$ python3 -q
>>> import numpy as np
>>> np.set_printoptions(precision=2, suppress=True, linewidth=160, floatmode="fixed")
>>> M = np.array([[3, -7, 3, 4, 2],
...     [2, 3, -7, 3, 4],
...     [4, 2, 3, -7, 3],
...     [3, 4, 2, 3, -7],
...     [-7, 3, 4, 2, 3]])
>>> x = np.array([0, 5, 0, 5, 2])
>>> rhs = M @ x
>>> print(rhs)
[-11  38 -19  21  31]
>>> print(np.round(np.linalg.solve(M, rhs), 2) + 0)
[0.00 5.00 0.00 5.00 2.00]
>>> print(np.round(np.linalg.solve(M.T, M[4]), 2) + 0)
[0.00 0.00 0.00 0.00 1.00]
>>> print(np.round(np.linalg.solve(M, 3 * rhs), 2) + 0)
[ 0.00 15.00  0.00 15.00  6.00]
>>> proj = np.triu(np.array([[-3, -4, 0, 2, -4],
...     [3, 5, 3, 4, -1],
...     [0, -1, 0, -3, 3],
...     [3, -5, -1, 2, -2],
...     [1, 0, 1, 5, -2]]), 1) + np.eye(5)
>>> M2 = proj @ M @ np.linalg.inv(proj)
>>> print(M2)
[[   29.00    93.00  -260.00 -1220.00 -1491.00]
 [   33.00   154.00  -456.00 -2058.00 -2480.00]
 [  -26.00  -105.00   324.00  1434.00  1720.00]
 [   17.00    66.00  -204.00  -911.00 -1089.00]
 [   -7.00   -25.00    79.00   353.00   419.00]]
>>> print(np.linalg.matrix_rank(M2))
5
>>> print(proj @ M - M @ proj)
[[ 26.00  -4.00  37.00  17.00 -38.00]
 [ 31.00  27.00   4.00 -48.00  16.00]
 [-30.00  13.00   0.00 -10.00  25.00]
 [ 14.00   6.00 -20.00 -20.00  10.00]
 [  0.00 -28.00  -9.00  14.00 -33.00]]
>>> A = np.loadtxt("dump.csv", delimiter=",")
>>> print(A)
[[  0.48 -11.74  -5.61  -8.15  -1.69  -2.48   4.99   5.33   7.17   5.64]
 [ -0.02  -3.12  -0.66  -3.23   4.07 -10.47   6.70   4.55   6.84   0.87]
 [  0.82  -5.32   0.93  -4.53   5.21 -11.45   3.61   2.83   6.41   1.22]
 [ -0.25 -13.06  -6.97  -9.51  -1.10  -4.29   5.91   2.66   6.02   8.73]
 [ -0.40  -4.18  -0.28  -2.06   4.78  -9.62   5.67   5.72   7.13   0.53]
 [  0.02  -2.81  -1.71  -2.72   5.99 -11.45   3.76   3.88   7.22   0.25]
 [ -1.29 -13.62  -6.93  -9.45  -3.25  -3.21   4.18   2.08   7.15   7.99]
 [ -1.77 -12.74  -5.08  -9.49  -3.05  -2.97   3.29   5.05   6.96   8.67]
 [ -1.13 -12.08  -6.13  -9.05  -1.07  -1.79   4.65   4.81   5.13   9.62]
 [ -1.07 -11.73  -5.18  -7.64  -1.14  -3.14   5.37   3.75   8.39   8.74]
 [ -1.09  -5.37  -0.08  -3.70   4.62  -9.58   3.62   3.85   5.71   0.99]
 [  0.00 -13.61  -4.11  -7.49   0.39  -0.44   5.18   3.28   5.51   9.84]
 [  0.11  -2.14  -0.05  -2.79   4.74 -11.94   4.10   5.07   6.05   1.13]
 [ -2.53 -13.62  -5.02  -7.87  -0.36  -2.82   4.32   3.63   5.64   9.31]
 [ -0.53  -4.63   0.75  -3.45   3.99 -12.22   5.69   4.12   6.51   1.59]
 [ -2.95  -2.35  -1.93  -0.91   4.92 -11.86   4.00   3.77   5.64   1.37]
 [ -2.33 -11.26  -5.32  -9.22  -2.22  -3.96   5.51   2.67   5.00   7.58]
 [ -2.01  -2.65   0.20  -2.56   3.95 -12.21   5.54   2.43   6.44   1.94]
 [ -1.25 -11.02  -6.17  -9.27  -0.79  -2.71   3.18   2.52   7.15   8.97]
 [ -1.99 -13.33  -5.45  -8.89  -1.06  -3.23   4.89   5.89   4.27  11.00]
 [ -1.59 -12.88  -7.18  -7.86  -1.26  -3.71   5.28   5.03   5.72   9.63]
 [ -2.19 -12.40  -5.36  -8.52  -1.53  -2.73   1.97   4.84   5.74  10.32]
 [ -2.11 -12.29  -5.68  -9.20  -1.08  -3.86   5.23   1.76   7.62   7.83]
 [  0.91  -4.15   0.74  -3.63   5.10 -10.79   3.17   4.38   8.76   1.96]
 [ -2.47 -12.34  -3.65  -8.15  -0.81  -2.08   4.41   3.47   7.07   8.46]
 [ -2.05 -10.99  -3.96  -8.20  -0.71  -2.01   5.63   3.16   6.09   9.80]
 [ -0.05  -4.49  -1.92  -5.23   5.79 -12.25   5.04   4.26   6.29   0.83]
 [ -0.41  -4.01   0.26  -4.97   4.66 -11.35   4.58   4.77   5.51   0.13]
 [ -2.35 -12.76  -7.04  -8.01  -1.37  -3.71   5.68   3.35   7.19   6.05]
 [ -3.73 -11.31  -6.02  -8.88   0.24  -2.74   4.10   3.60   6.46   9.36]
 [ -0.66 -14.06  -6.44  -8.23  -0.81  -3.82   4.27   2.13   6.90  10.23]
 [ -1.50 -13.15  -6.89  -8.82  -0.05  -3.22   5.81   4.91   8.21   9.21]
 [ -3.16 -13.62  -5.02  -8.85  -0.98  -5.03   5.29   3.60   8.24   9.77]
 [ -0.93 -13.35  -4.74  -7.37  -1.62  -2.32   5.65   4.37   5.88   9.03]
 [ -0.57 -14.58  -6.44  -7.12   0.85  -2.82   6.25   4.50   7.04   9.48]
 [ -1.77 -13.33  -4.32  -9.00  -1.32  -3.83   3.80   1.97   5.10   7.92]
 [ -0.50  -5.08   0.08  -1.93   5.33 -12.30   3.67   3.97   7.07  -0.42]
 [ -1.29  -3.66   0.20  -3.70   5.24 -11.21   3.89   4.26   6.07   0.97]
 [ -2.63 -11.70  -6.16  -9.28  -2.84  -2.82   5.10   4.39   6.25   9.05]
 [ -0.89  -3.36  -0.57  -2.46   6.06 -10.59   5.79   4.86   5.33   1.41]
 [ -0.99 -12.94  -4.19  -7.86  -0.17  -3.33   4.71   1.49   6.14   9.27]
 [ -0.52 -12.77  -6.33  -9.04  -0.57  -2.16   5.28   1.39   4.87   8.59]
 [ -0.39 -10.78  -4.96  -6.85  -1.57  -2.55   5.75   4.91   6.35   7.87]
 [ -1.35 -12.17  -4.67  -8.69   0.26  -4.95   4.89   2.99   5.63   8.87]
 [  0.32  -3.87  -0.48  -1.43   6.11 -12.23   3.12   6.16   6.77   0.42]
 [ -0.87  -6.10  -0.15  -3.53   3.76 -11.50   6.50   5.06   3.54   2.74]
 [ -0.94  -3.04  -0.76  -3.03   4.52 -10.52   4.25   4.68   6.65   0.85]
 [ -2.23 -11.42  -3.88  -8.57  -0.83  -2.19   5.11   2.32   6.18   9.61]]
>>> Ac = (A - A.mean(axis=0)) / A.std(axis=0)
>>> print(Ac.std(axis=0))
[1.00 1.00 1.00 1.00 1.00 1.00 1.00 1.00 1.00 1.00]
>>> coef = np.linalg.lstsq(np.delete(Ac, 9, axis=1), Ac[:, 9])[0]
>>> print(round(1 - np.var(Ac[:, 9] - np.delete(Ac, 9, axis=1) @ coef), 2))
0.94
